In [1]: import numpy as np

In [2]: from numpy import linalg as LA

In [3]: np.set_printoptions(precision=4, suppress=True, linewidth=100, sign=" ")

In [4]: mat = np.load("case1.npy")

In [5]: mat
Out[5]: 
array([[  5,   5,   5,   5],
       [  5,  10,  10,  10],
       [  5,  10,  15,  15],
       [  5,  10,  15,  20]])

In [6]: ev, vecs = LA.eigh(mat)

In [7]: LA.svd(mat, compute_uv=False)
Out[7]: array([ 41.4543,   5.    ,   2.1301,   1.4156])

In [8]: np.unique(ev.round(6) + 0, return_counts=True)[1]
Out[8]: array([ 1,  1,  1,  1])

In [9]: np.round(vecs.T @ vecs, 4) + 0
Out[9]: 
array([[ 1.,  0.,  0.,  0.],
       [ 0.,  1.,  0.,  0.],
       [ 0.,  0.,  1.,  0.],
       [ 0.,  0.,  0.,  1.]])

In [10]: LA.eigvalsh(mat @ mat)
Out[10]: array([    2.0039,     4.5374,    25.    ,  1718.4587])

In [11]: np.abs(vecs[:, -1])
Out[11]: array([ 0.228 ,  0.4285,  0.5774,  0.6565])

In [12]: vecs @ np.diag(ev) @ vecs.T
Out[12]: 
array([[  5.,   5.,   5.,   5.],
       [  5.,  10.,  10.,  10.],
       [  5.,  10.,  15.,  15.],
       [  5.,  10.,  15.,  20.]])

In [13]: np.round(ev.sum(), 4), np.trace(mat)
Out[13]: (np.float64(50.0), np.int64(50))

In [14]: M = np.loadtxt("test2.csv", delimiter=",")

In [15]: M
Out[15]: 
array([[ 3.,  3.,  1.,  0.,  3.],
       [ 2.,  0.,  2.,  2.,  1.],
       [ 3.,  2.,  3.,  3.,  3.],
       [ 2.,  3.,  3.,  2.,  3.],
       [ 0.,  3.,  0.,  3.,  0.],
       [ 0.,  1.,  2.,  0.,  1.],
       [ 2.,  0.,  2.,  0.,  0.],
       [ 1.,  2.,  0.,  0.,  2.],
       [ 3.,  2.,  1.,  0.,  2.],
       [ 0.,  3.,  3.,  0.,  0.],
       [ 1.,  2.,  0.,  0.,  2.],
       [ 1.,  3.,  1.,  3.,  1.]])

In [16]: Ac = M - M.mean(axis=0)

In [17]: vecs = LA.svd(Ac)[2][:1]

In [18]: other = Ac - Ac @ vecs.T @ vecs

In [19]: np.diag(vecs.T @ vecs)
Out[19]: array([ 0.3677,  0.0325,  0.0687,  0.1311,  0.4   ])

In [20]: other.std(axis=0)
Out[20]: array([ 0.6634,  1.0465,  1.0482,  1.206 ,  0.6075])

In [21]: other = M / np.sqrt((M ** 2).mean(axis=1, keepdims=True))

In [22]: LA.matrix_rank(other) == LA.matrix_rank(M)
Out[22]: np.True_

In [23]: W2 = M[[9, 6]].astype(float)

In [24]: for _ in range(7):
    ...:     lab = LA.norm(M[:, None] - W2, axis=-1).argmin(axis=1)
    ...:     W2 = np.array([M[lab == j].mean(axis=0) for j in range(2)])
    ...: 

In [25]: lab
Out[25]: array([ 1,  1,  1,  0,  0,  0,  1,  1,  1,  0,  1,  0])

In [26]: W2[1] - W2[0]
Out[26]: array([ 1.5429, -1.0286, -0.5143, -0.8857,  0.8571])

In [27]: W2
Out[27]: 
array([[ 0.6   ,  2.6   ,  1.8   ,  1.6   ,  1.    ],
       [ 2.1429,  1.5714,  1.2857,  0.7143,  1.8571]])

In [28]: np.abs(W2[1] - W2[0]).argmax()
Out[28]: np.int64(0)

In [29]: Ac = (M - M.mean(axis=0)) / M.std(axis=0)

In [30]: np.argwhere(np.abs(Ac) > 2)
Out[30]: array([], shape=(0, 2), dtype=int64)

In [31]: b = LA.lstsq(np.delete(Ac, 0, axis=1), Ac[:, 0])[0]

In [32]: np.abs(b).argmax()
Out[32]: np.int64(3)

In [33]: J = np.load("w.npy")

In [34]: J
Out[34]: 
array([[  7.,  21.,  18., -21.,   0., -27., -18.,  15., -27.],
       [ 21.,  47.,  42., -49.,   0., -63., -42.,  35., -63.],
       [ 18.,  42.,  34., -42.,   0., -54., -36.,  30., -54.],
       [-21., -49., -42.,  47.,   0.,  63.,  42., -35.,  63.],
       [  0.,   0.,   0.,   0.,  -2.,   0.,   0.,   0.,   0.],
       [-27., -63., -54.,  63.,   0.,  79.,  54., -45.,  81.],
       [-18., -42., -36.,  42.,   0.,  54.,  34., -30.,  54.],
       [ 15.,  35.,  30., -35.,   0., -45., -30.,  23., -45.],
       [-27., -63., -54.,  63.,   0.,  81.,  54., -45.,  79.]])

In [35]: t3 = np.stack([J, -3 * J, J[::-1]])

In [36]: LA.matrix_rank(t3.reshape(3, -1))
Out[36]: np.int64(2)

In [37]: t3.shape
Out[37]: (3, 9, 9)

In [38]: (t3 @ J.T).shape
Out[38]: (3, 9, 9)

In [39]: U, s, Vt = LA.svd(J, full_matrices=False)

In [40]: np.cumsum(s ** 2) / np.sum(s ** 2)
Out[40]: array([ 0.9998,  0.9998,  0.9998,  0.9998,  0.9999,  0.9999,  0.9999,  1.    ,  1.    ])

In [41]: (s > 1e-8).sum()
Out[41]: np.int64(9)

In [42]: np.round(U.T @ U, 4) + 0
Out[42]: 
array([[ 1.,  0.,  0.,  0.,  0.,  0.,  0.,  0.,  0.],
       [ 0.,  1.,  0.,  0.,  0.,  0.,  0.,  0.,  0.],
       [ 0.,  0.,  1.,  0.,  0.,  0.,  0.,  0.,  0.],
       [ 0.,  0.,  0.,  1.,  0.,  0.,  0.,  0.,  0.],
       [ 0.,  0.,  0.,  0.,  1.,  0.,  0.,  0.,  0.],
       [ 0.,  0.,  0.,  0.,  0.,  1.,  0.,  0.,  0.],
       [ 0.,  0.,  0.,  0.,  0.,  0.,  1.,  0.,  0.],
       [ 0.,  0.,  0.,  0.,  0.,  0.,  0.,  1.,  0.],
       [ 0.,  0.,  0.,  0.,  0.,  0.,  0.,  0.,  1.]])

In [43]: np.allclose(U * s @ Vt, J)
Out[43]: True

In [44]: np.abs(Vt[0])
Out[44]: array([ 0.1568,  0.3659,  0.3136,  0.3659,  0.    ,  0.4704,  0.3136,  0.2614,  0.4704])

In [45]: np.round(Vt @ Vt.T, 4) + 0
Out[45]: 
array([[ 1.,  0.,  0.,  0.,  0.,  0.,  0.,  0.,  0.],
       [ 0.,  1.,  0.,  0.,  0.,  0.,  0.,  0.,  0.],
       [ 0.,  0.,  1.,  0.,  0.,  0.,  0.,  0.,  0.],
       [ 0.,  0.,  0.,  1.,  0.,  0.,  0.,  0.,  0.],
       [ 0.,  0.,  0.,  0.,  1.,  0.,  0.,  0.,  0.],
       [ 0.,  0.,  0.,  0.,  0.,  1.,  0.,  0.,  0.],
       [ 0.,  0.,  0.,  0.,  0.,  0.,  1.,  0.,  0.],
       [ 0.,  0.,  0.,  0.,  0.,  0.,  0.,  1.,  0.],
       [ 0.,  0.,  0.,  0.,  0.,  0.,  0.,  0.,  1.]])

In [46]: feats = np.load("mat.npy")

In [47]: feats
Out[47]: 
array([[ 2.,  6.,  0.,  2., 10.,  0.,  6.],
       [ 6.,  7.,  0.,  3., 15.,  0.,  9.],
       [ 0.,  0., -2.,  0.,  0.,  0.,  0.],
       [ 2.,  3.,  0., -1.,  5.,  0.,  3.],
       [10., 15.,  0.,  5., 23.,  0., 15.],
       [ 0.,  0.,  0.,  0.,  0., -2.,  0.],
       [ 6.,  9.,  0.,  3., 15.,  0.,  7.]])

In [48]: other = feats / LA.norm(feats, axis=1, keepdims=True)

In [49]: C2 = other @ other.T

In [50]: LA.norm(other, axis=1)
Out[50]: array([ 1.,  1.,  1.,  1.,  1.,  1.,  1.])

In [51]: round(np.degrees(np.arccos(np.clip(C2[6, 4], -1, 1))), 4)
Out[51]: np.float64(6.6938)

In [52]: np.argwhere(np.triu(np.abs(C2) > 0.95, 1))
Out[52]: 
array([[ 0,  1],
       [ 0,  4],
       [ 0,  6],
       [ 1,  3],
       [ 1,  4],
       [ 1,  6],
       [ 3,  4],
       [ 3,  6],
       [ 4,  6]])

In [53]: C2[6]
Out[53]: array([ 0.9839,  0.99  ,  0.    ,  0.9526,  0.9932,  0.    ,  1.    ])
